In [1]: import numpy as np

In [2]: np.set_printoptions(suppress=True, linewidth=120)

In [3]: M = np.load("x.npy")

In [4]: print(M.round(3))
[[-0.097 -0.024  0.067 -0.023 -0.005  0.105 -0.123  0.429  0.231 -0.372 -0.122  0.516 -0.481 -0.221 -0.15 ]
 [ 0.633 -0.356  0.155 -0.12   0.303 -0.263  0.239 -0.174  0.009 -0.136 -0.301  0.018 -0.21   0.168 -0.07 ]
 [ 0.292 -0.201 -0.152  0.244 -0.156  0.291 -0.148  0.264  0.189  0.146  0.262 -0.312 -0.115  0.254 -0.539]
 [-0.341 -0.553 -0.044 -0.076  0.289 -0.342 -0.088  0.191 -0.174 -0.085  0.449  0.132  0.114  0.235 -0.007]
 [ 0.049  0.069  0.593  0.188  0.009 -0.365 -0.17   0.028 -0.125  0.4    0.177 -0.049 -0.169 -0.407 -0.198]
 [ 0.049 -0.365 -0.121  0.074 -0.105 -0.195 -0.381  0.171  0.336  0.039 -0.424 -0.094  0.46  -0.319  0.071]
 [ 0.389 -0.04   0.066  0.08  -0.262  0.006 -0.242 -0.279  0.203 -0.352  0.552  0.113  0.045 -0.131  0.36 ]
 [-0.146 -0.162 -0.066  0.332 -0.546 -0.327  0.617  0.004  0.031 -0.177 -0.005 -0.024 -0.003 -0.095 -0.105]
 [-0.146  0.043  0.207  0.307  0.006 -0.115 -0.193  0.218  0.001 -0.24  -0.171 -0.507 -0.332  0.305  0.441]
 [ 0.146  0.025 -0.047 -0.203 -0.492 -0.141 -0.372  0.044 -0.646 -0.149 -0.179  0.098  0.006  0.168 -0.152]
 [-0.243 -0.049 -0.196  0.439  0.077 -0.098 -0.314 -0.634  0.079  0.02  -0.162  0.212 -0.215  0.148 -0.212]
 [-0.097  0.318  0.212 -0.064  0.205 -0.141 -0.042 -0.084  0.093 -0.601  0.028 -0.249  0.331 -0.017 -0.477]
 [-0.049  0.136 -0.458 -0.468 -0.052 -0.419 -0.083 -0.076  0.213  0.064  0.122 -0.319 -0.396 -0.184 -0.051]
 [ 0.195  0.049 -0.444  0.395  0.352  0.036  0.034  0.129 -0.454 -0.172  0.057 -0.112 -0.034 -0.458  0.04 ]
 [-0.243 -0.483  0.191 -0.234 -0.081  0.448  0.017 -0.302 -0.162 -0.154 -0.044 -0.326 -0.182 -0.35  -0.056]]

In [5]: print(np.round(np.linalg.svd(M, compute_uv=False), 3))
[1. 1. 1. 1. 1. 1. 1. 1. 1. 1. 1. 1. 1. 1. 1.]

In [6]: print(round(M[:, 8] @ M[:, 5], 3))
-0.0

In [7]: print(np.allclose(M, M.T))
False

In [8]: print(round(float(np.abs(np.linalg.eigvals(M)).max()), 3))
1.0

In [9]: M2 = M / np.sqrt((M ** 2).mean(axis=1, keepdims=True))

In [10]: print(np.linalg.matrix_rank(M2) == np.linalg.matrix_rank(M))
True

In [11]: print(np.linalg.matrix_rank(M - M.mean(axis=1, keepdims=True)))
14

In [12]: data = np.loadtxt("case10.csv", delimiter=",")

In [13]: print(data.round(3))
[[ 2.734 -2.    -2.283  1.046  3.429  2.398 -0.46  -1.795  0.52  -1.031 -0.243 -0.747 -1.855]
 [-2.    -0.588  1.324 -0.525 -1.171  2.357 -0.419  1.374  1.637  0.095 -1.433  0.773 -1.744]
 [-2.283  1.324 -2.036  2.856  1.286 -1.508 -0.94  -0.02   0.537  0.136  0.424 -0.278  1.756]
 [ 1.046 -0.525  2.856  2.525  1.078  1.074  2.28  -0.127 -0.926  1.866 -2.263  0.748  1.114]
 [ 3.429 -1.171  1.286  1.078 -0.403  0.728  0.576 -3.639 -0.774  0.11  -0.831 -0.15   1.65 ]
 [ 2.398  2.357 -1.508  1.074  0.728  0.602  0.72  -0.497  0.514 -1.15  -2.321  1.107 -0.363]
 [-0.46  -0.419 -0.94   2.28   0.576  0.72   0.631  0.816  1.384  0.594  1.094  2.863 -0.97 ]
 [-1.795  1.374 -0.02  -0.127 -3.639 -0.497  0.816 -2.151 -0.254  1.514  1.447 -0.454 -0.895]
 [ 0.52   1.637  0.537 -0.926 -0.774  0.514  1.384 -0.254 -0.178 -2.652  0.27   0.091  2.475]
 [-1.031  0.095  0.136  1.866  0.11  -1.15   0.594  1.514 -2.652  0.011  1.876  0.523  2.033]
 [-0.243 -1.433  0.424 -2.263 -0.831 -2.321  1.094  1.447  0.27   1.876 -0.837  1.042 -1.136]
 [-0.747  0.773 -0.278  0.748 -0.15   1.107  2.863 -0.454  0.091  0.523  1.042  3.018  1.804]
 [-1.855 -1.744  1.756  1.114  1.65  -0.363 -0.97  -0.895  2.475  2.033 -1.136  1.804  4.672]]

In [14]: # null space of dimension 1

In [15]: print(np.all(np.linalg.eigvalsh(data) > 0))
False

In [16]: x0 = np.array([-1, 0, 0, -1, -2, 2, 0, -1, -1, -2, -1, -2, -2])

In [17]: h = np.maximum(data @ x0, 0)

In [18]: print(np.round(np.tanh(data @ x0), 3))
[ 0.994  1.    -1.    -1.    -0.218 -0.542 -1.     1.     0.997 -1.    -1.    -1.    -1.   ]

In [19]: print(h.round(3))
[2.941 9.755 0.    0.    0.    0.    0.    8.834 3.317 0.    0.    0.    0.   ]

In [20]: print(np.round(np.maximum(data @ x0, 0) - np.maximum(-data @ x0, 0), 3))
[  2.941   9.755 -10.332  -7.722  -0.221  -0.607  -9.799   8.834   3.317  -9.229  -4.919  -8.856 -20.748]

In [21]: left, sig, Vt = np.linalg.svd(data)

In [22]: vecs = Vt[:(sig > 1e-8).sum()]

In [23]: rng = np.random.default_rng(4522)

In [24]: x0 = data[11] + 4 * data[7] + rng.integers(2) * np.eye(13)[7]

In [25]: print(x0.round(3))
[ -7.927   6.268  -0.359   0.24  -14.706  -0.88    6.128  -8.056  -0.926   6.579   6.829   1.204  -1.777]

In [26]: print(np.round(np.diag(vecs.T @ vecs), 3))
[0.901 0.997 0.888 0.997 0.899 0.923 0.994 0.825 0.942 0.87  0.996 0.869 0.899]

In [27]: print(np.linalg.matrix_rank(np.vstack([data, x0])))
13

In [28]: w, vecs = np.linalg.eigh(data)

In [29]: x0 = np.array([1, 1, 1, 0, 0, 2, 2, 0, 1, 1, 0, 0, 1])

In [30]: print(np.round(np.abs(data).sum(axis=1).max(), 3), np.round(np.abs(w).max(), 3))
22.467 9.0

In [31]: print(round(x0 @ data @ x0 / (x0 @ x0), 3), np.round(w[0], 3), np.round(w[-1], 3))
1.354 -7.0 9.0

In [32]: print(round(x0 @ data @ x0, 3))
18.951

In [33]: m1 = np.array([[0, 0, -1, -2, -1],
    ...:     [-1, -2, 1, -2, 1],
    ...:     [2, -1, 2, 2, 0],
    ...:     [0, 1, 0, 2, -2],
    ...:     [2, -1, -2, -1, 2],
    ...:     [0, 2, 1, 1, -1],
    ...:     [-2, 2, 2, -2, 1],
    ...:     [1, 0, -2, -2, 1],
    ...:     [2, 2, 1, 1, 1],
    ...:     [1, -2, -1, -1, 1]]) * (rng.random((10, 5)) < 0.3)

In [34]: print(m1)
[[ 0  0  0 -2  0]
 [ 0 -2  0 -2  0]
 [ 0  0  2  2  0]
 [ 0  1  0  2  0]
 [ 0  0  0  0  2]
 [ 0  2  1  1  0]
 [-2  0  2  0  0]
 [ 0  0  0  0  1]
 [ 2  0  0  0  0]
 [ 0 -2  0  0  1]]

In [35]: dist = np.linalg.norm(m1[:, None] - m1[None], axis=-1)

In [36]: print((dist + 1e9 * np.eye(10)).round(6).argmin(axis=1))
[1 0 3 5 7 3 2 4 7 7]

In [37]: print(dist[9].round(6).argsort(kind="stable")[:4])
[9 7 1 4]

In [38]: print(dist.shape)
(10, 10)

In [39]: print(dist[:5, :5].round(3))
[[0.    2.    4.472 4.123 2.828]
 [2.    0.    4.899 5.    3.464]
 [4.472 4.899 0.    2.236 3.464]
 [4.123 5.    2.236 0.    3.   ]
 [2.828 3.464 3.464 3.    0.   ]]

In [40]: r0 = np.array([2, 3])

In [41]: print(np.polyval(r0, m1[6]))
[-1  3  7  3  3]

In [42]: print(np.convolve(m1[6], r0))
[-4 -6  4  6  0  0]

In [43]: print(np.correlate(m1[6], m1[5], "full"))
[ 0 -2 -2 -2  2  4  0  0  0]

In [44]: F = np.array([[-3.0, -6.0, -3.0, 0.0],
    ...:     [6.0, 11.0, 4.0, -1.0],
    ...:     [-6.0, -10.0, -2.0, 2.0],
    ...:     [6.0, 10.0, 4.0, 0.0]])

In [45]: # rows and columns are dependent

In [46]: labels = rng.permutation(4)

In [47]: print(labels)
[1 0 2 3]

In [48]: M2 = F[labels][:, labels]

In [49]: print(np.diag(M2))
[11. -3. -2.  0.]

In [50]: print(np.trace(M2))
6.0

In [51]: print(np.round(np.sort(np.abs(np.linalg.eigvals(M2))), 3) + 0)
[0. 1. 2. 3.]

In [52]: left, sig, Vt = np.linalg.svd(F, full_matrices=False)

In [53]: print(np.round(left.T @ left, 3) + 0)
[[1. 0. 0. 0.]
 [0. 1. 0. 0.]
 [0. 0. 1. 0.]
 [0. 0. 0. 1.]]

In [54]: print(np.round(Vt @ Vt.T, 3) + 0)
[[1. 0. 0. 0.]
 [0. 1. 0. 0.]
 [0. 0. 1. 0.]
 [0. 0. 0. 1.]]

In [55]: print((sig > 1e-8).sum())
3

In [56]: print(np.round(sig / sig[0], 3) + 0)
[1.    0.103 0.03  0.   ]

In [57]: print(np.round(left.T @ F @ Vt.T, 3) + 0)
[[22.761  0.     0.     0.   ]
 [ 0.     2.344  0.     0.   ]
 [ 0.     0.     0.675  0.   ]
 [ 0.     0.     0.     0.   ]]

In [58]: print(round(np.sqrt((sig ** 2).sum()), 3), round(np.linalg.norm(F), 3))
22.891 22.891
